% python3 -q
>>> import numpy as np
>>> import numpy.linalg as la
>>> np.set_printoptions(suppress=True, linewidth=140)
>>> M = np.loadtxt("arr.csv", delimiter=",")
>>> M
array([[  0.,  -3.,   0.,  -1.,   2.],
       [ -1.,  -2.,  -3.,  -1.,   1.],
       [  2.,   1.,  -2.,  -1.,   1.],
       [  2.,   4.,   0.,   2.,   1.],
       [  2.,   5.,   0.,   2.,   2.],
       [  3.,   8.,   2.,  -1.,   2.],
       [  2.,   9.,  -1.,  -1.,   5.],
       [  2.,   6.,   0.,   1.,   6.],
       [  5.,   8.,   1.,   0.,   4.],
       [  6.,  10.,  -1.,   2.,   2.],
       [  9.,  11.,   0.,   3.,   0.],
       [  8.,   9.,  -1.,   6.,  -2.],
       [  5.,   7.,   2.,   7.,  -3.],
       [  8.,  10.,   4.,   4.,  -4.],
       [ 10.,   7.,   5.,   7.,  -6.],
       [ 13.,  10.,   8.,   4.,  -9.],
       [ 14.,   9.,   9.,   6., -11.],
       [ 15.,   9.,  11.,   5., -12.],
       [ 15.,   6.,  13.,   7., -12.],
       [ 14.,   3.,  10.,   5., -10.],
       [ 12.,   3.,  13.,   5.,  -8.],
       [ 11.,   2.,  11.,   4., -11.],
       [  9.,   3.,   9.,   4., -11.],
       [  8.,   2.,   8.,   7.,  -8.],
       [ 11.,  -1.,   7.,   8.,  -6.],
       [  8.,  -3.,   6.,  11.,  -7.],
       [  8.,  -6.,   5.,  14.,  -9.],
       [ 10.,  -4.,   4.,  16.,  -9.],
       [  8.,  -6.,   5.,  18.,  -9.],
       [ 10.,  -5.,   4.,  20., -12.],
       [  8.,  -6.,   7.,  22., -12.],
       [  5.,  -7.,  10.,  23., -15.],
       [  5.,  -8.,  12.,  20., -16.],
       [  2., -11.,  11.,  23., -15.]])
>>> A2 = np.array([[7, 3], [3, 0], [6, 2], [1, 7], [1, 5]])
>>> np.einsum("ij->j", M)
array([ 249.,   80.,  169.,  251., -191.])
>>> M @ A2
array([[ -8.,   3.],
       [-31., -11.],
       [  5.,   0.],
       [ 29.,  25.],
       [ 33.,  30.],
       [ 58.,  16.],
       [ 39.,  22.],
       [ 39.,  43.],
       [ 69.,  37.],
       [ 70.,  40.],
       [ 99.,  48.],
       [ 81.,  54.],
       [ 72.,  53.],
       [110.,  40.],
       [122.,  59.],
       [164.,  38.],
       [174.,  47.],
       [191.,  42.],
       [196.,  60.],
       [162.,  47.],
       [168.,  57.],
       [142.,  28.],
       [119.,  18.],
       [109.,  49.],
       [118.,  73.],
       [ 87.,  78.],
       [ 73.,  87.],
       [ 89., 105.],
       [ 77., 115.],
       [ 87., 118.],
       [ 90., 132.],
       [ 82., 121.],
       [ 87.,  99.],
       [ 55., 114.]])
>>> np.einsum("ij,ij->i", M, M)
array([  14.,   16.,   11.,   25.,   37.,   82.,  112.,   77.,  106.,  145.,  211.,  186.,  136.,  212.,  259.,  430.,  515.,  596.,  623.,
        430.,  411.,  383.,  308.,  245.,  271.,  279.,  402.,  469.,  530.,  685.,  777.,  928.,  889., 1000.])
>>> A2.T @ M.T
array([[ -8., -31.,   5.,  29.,  33.,  58.,  39.,  39.,  69.,  70.,  99.,  81.,  72., 110., 122., 164., 174., 191., 196., 162., 168.,
        142., 119., 109., 118.,  87.,  73.,  89.,  77.,  87.,  90.,  82.,  87.,  55.],
       [  3., -11.,   0.,  25.,  30.,  16.,  22.,  43.,  37.,  40.,  48.,  54.,  53.,  40.,  59.,  38.,  47.,  42.,  60.,  47.,  57.,
         28.,  18.,  49.,  73.,  78.,  87., 105., 115., 118., 132., 121.,  99., 114.]])
>>> np.einsum("ik,kj->ij", M, A2)
array([[ -8.,   3.],
       [-31., -11.],
       [  5.,   0.],
       [ 29.,  25.],
       [ 33.,  30.],
       [ 58.,  16.],
       [ 39.,  22.],
       [ 39.,  43.],
       [ 69.,  37.],
       [ 70.,  40.],
       [ 99.,  48.],
       [ 81.,  54.],
       [ 72.,  53.],
       [110.,  40.],
       [122.,  59.],
       [164.,  38.],
       [174.,  47.],
       [191.,  42.],
       [196.,  60.],
       [162.,  47.],
       [168.,  57.],
       [142.,  28.],
       [119.,  18.],
       [109.,  49.],
       [118.,  73.],
       [ 87.,  78.],
       [ 73.,  87.],
       [ 89., 105.],
       [ 77., 115.],
       [ 87., 118.],
       [ 90., 132.],
       [ 82., 121.],
       [ 87.,  99.],
       [ 55., 114.]])
>>> la.matrix_rank(M @ A2)
np.int64(2)
>>> np.vstack([M, A2.T]).shape
(36, 5)
>>> D = la.norm(M[:, None] - M[None], axis=-1)
>>> D[:5, :5].round(3)
array([[0.   , 3.464, 5.   , 7.937, 8.775],
       [3.464, 0.   , 4.359, 7.937, 8.775],
       [5.   , 4.359, 0.   , 4.69 , 5.477],
       [7.937, 7.937, 4.69 , 0.   , 1.414],
       [8.775, 8.775, 5.477, 1.414, 0.   ]])
>>> np.flatnonzero(D[17] < D.mean() / 2)
array([15, 16, 17, 18, 19, 20, 21])
>>> la.matrix_rank(D ** 2)
np.int64(7)
>>> D[17].round(6).argsort(kind="stable")[:4]
array([17, 16, 18, 15])
>>> D.mean(axis=1).argmax()
np.int64(33)
>>> A2 = np.c_[M[:, :3] @ np.array([[1, 1, 5], [4, 0, 5], [0, 1, 1]]), np.array([-8, -3, 0, -8, 5, 0, -4, 1, 4, 8, -6, 9, -9, 2, 9, 6, 6, 8, 8, 6, 2, 2, 0, 9, 2, 1, -6, 8, -7, -1, -2, 5, -8, 6])]
>>> A2
array([[-12.,   0., -15.,  -8.],
       [ -9.,  -4., -18.,  -3.],
       [  6.,   0.,  13.,   0.],
       [ 18.,   2.,  30.,  -8.],
       [ 22.,   2.,  35.,   5.],
       [ 35.,   5.,  57.,   0.],
       [ 38.,   1.,  54.,  -4.],
       [ 26.,   2.,  40.,   1.],
       [ 37.,   6.,  66.,   4.],
       [ 46.,   5.,  79.,   8.],
       [ 53.,   9., 100.,  -6.],
       [ 44.,   7.,  84.,   9.],
       [ 33.,   7.,  62.,  -9.],
       [ 48.,  12.,  94.,   2.],
       [ 38.,  15.,  90.,   9.],
       [ 53.,  21., 123.,   6.],
       [ 50.,  23., 124.,   6.],
       [ 51.,  26., 131.,   8.],
       [ 39.,  28., 118.,   8.],
       [ 26.,  24.,  95.,   6.],
       [ 24.,  25.,  88.,   2.],
       [ 19.,  22.,  76.,   2.],
       [ 21.,  18.,  69.,   0.],
       [ 16.,  16.,  58.,   9.],
       [  7.,  18.,  57.,   2.],
       [ -4.,  14.,  31.,   1.],
       [-16.,  13.,  15.,  -6.],
       [ -6.,  14.,  34.,   8.],
       [-16.,  13.,  15.,  -7.],
       [-10.,  14.,  29.,  -1.],
       [-16.,  15.,  17.,  -2.],
       [-23.,  15.,   0.,   5.],
       [-27.,  17.,  -3.,  -8.],
       [-42.,  13., -34.,   6.]])
>>> np.round(la.norm(A2 - M @ la.lstsq(M, A2)[0], axis=0), 3) + 0
array([ 0.   ,  0.   ,  0.   , 29.392])
>>> np.round(la.lstsq(M, A2[:, 0])[0], 3) + 0
array([1., 4., 0., 0., 0.])
>>> labels = M[:, 0] > np.median(M[:, 0])
>>> r0 = M[labels].mean(axis=0) - M[~labels].mean(axis=0)
>>> ((M - M.mean(axis=0)) @ r0 > 0).astype(int)
array([0, 0, 0, 0, 0, 0, 0, 0, 0, 0, 0, 0, 0, 1, 1, 1, 1, 1, 1, 1, 1, 1, 1, 1, 1, 1, 0, 1, 0, 1, 1, 1, 1, 1])
>>> np.argsort(-np.abs(r0).round(6), kind="stable")
array([0, 4, 2, 1, 3])
>>> r0.round(3)
array([ 7.198,  2.791,  4.905, -0.245, -5.476])
>>> labels.astype(int)
array([0, 0, 0, 0, 0, 0, 0, 0, 0, 0, 1, 0, 0, 0, 1, 1, 1, 1, 1, 1, 1, 1, 1, 0, 1, 0, 0, 1, 0, 1, 0, 0, 0, 0])
>>> P = M @ la.solve(M.T @ M, M.T)
>>> np.round(P @ M[:, 3], 3) + 0
array([-1., -1., -1.,  2.,  2., -1., -1.,  1.,  0.,  2.,  3.,  6.,  7.,  4.,  7.,  4.,  6.,  5.,  7.,  5.,  5.,  4.,  4.,  7.,  8., 11.,
       14., 16., 18., 20., 22., 23., 20., 23.])
>>> np.allclose(P @ P, P)
True
>>> A2 = np.array([[3, -1, 0, -1], [0, 1, 3, -2], [3, 3, -3, -1], [-3, -3, -2, 3]])
>>> mat = np.tril(A2)
>>> mat
array([[ 3,  0,  0,  0],
       [ 0,  1,  0,  0],
       [ 3,  3, -3,  0],
       [-3, -3, -2,  3]])
>>> A2 = np.array([[2, 0, 3], [1, 2, 0]])
>>> C = np.kron(A2, mat)
>>> C
array([[ 6,  0,  0,  0,  0,  0,  0,  0,  9,  0,  0,  0],
       [ 0,  2,  0,  0,  0,  0,  0,  0,  0,  3,  0,  0],
       [ 6,  6, -6,  0,  0,  0,  0,  0,  9,  9, -9,  0],
       [-6, -6, -4,  6,  0,  0,  0,  0, -9, -9, -6,  9],
       [ 3,  0,  0,  0,  6,  0,  0,  0,  0,  0,  0,  0],
       [ 0,  1,  0,  0,  0,  2,  0,  0,  0,  0,  0,  0],
       [ 3,  3, -3,  0,  6,  6, -6,  0,  0,  0,  0,  0],
       [-3, -3, -2,  3, -6, -6, -4,  6,  0,  0,  0,  0]])
>>> np.round(la.norm(C, 2), 3), round(la.norm(A2, 2) * la.norm(mat, 2), 3)
(np.float64(24.874), np.float64(24.874))
>>> la.matrix_rank(C)
np.int64(8)
>>> C.shape
(8, 12)
>>> data = np.array([[1.9, -0.2, 2.0, 0.0, -0.9, 0.7],
...     [-0.9, -1.4, -1.0, -0.7, 0.0, -0.4],
...     [1.5, -1.9, 3.0, 0.6, -0.6, 1.7]])
>>> round(float(la.det(mat.T)), 3)
-27.0
>>> round(float(la.det(2 * mat)), 3), round(float(la.det(mat)), 3)
(-432.0, -27.0)
>>> np.poly(mat)
array([  1.,  -4.,  -6.,  36., -27.])
>>> round(la.eigvals(mat).sum().real, 3)
np.float64(4.0)
>>> A2 = data / np.sqrt((data ** 2).mean(axis=1, keepdims=True))
>>> A2[1].round(3)
array([-1.049, -1.631, -1.165, -0.816,  0.   , -0.466])
>>> np.round(la.norm(A2, axis=1), 3)
array([2.449, 2.449, 2.449])
>>> A = np.load("m.npy")
>>> A.round(3)
array([[-0.256,  0.266, -0.419, -0.567],
       [-0.192, -0.143,  0.03 , -0.457],
       [ 0.512, -0.574, -0.616, -0.05 ],
       [ 0.576,  0.596, -0.184, -0.087],
       [ 0.256, -0.142,  0.273,  0.284],
       [-0.448,  0.123, -0.578,  0.589],
       [ 0.192,  0.434, -0.042,  0.177]])
>>> P = A @ la.solve(A.T @ A, A.T)
>>> round(float(np.trace(P)), 3)
4.0
>>> la.matrix_rank(np.eye(7) - P)
np.int64(3)
>>> np.round(np.diag(P), 3)
array([0.634, 0.267, 0.975, 0.728, 0.241, 0.897, 0.259])
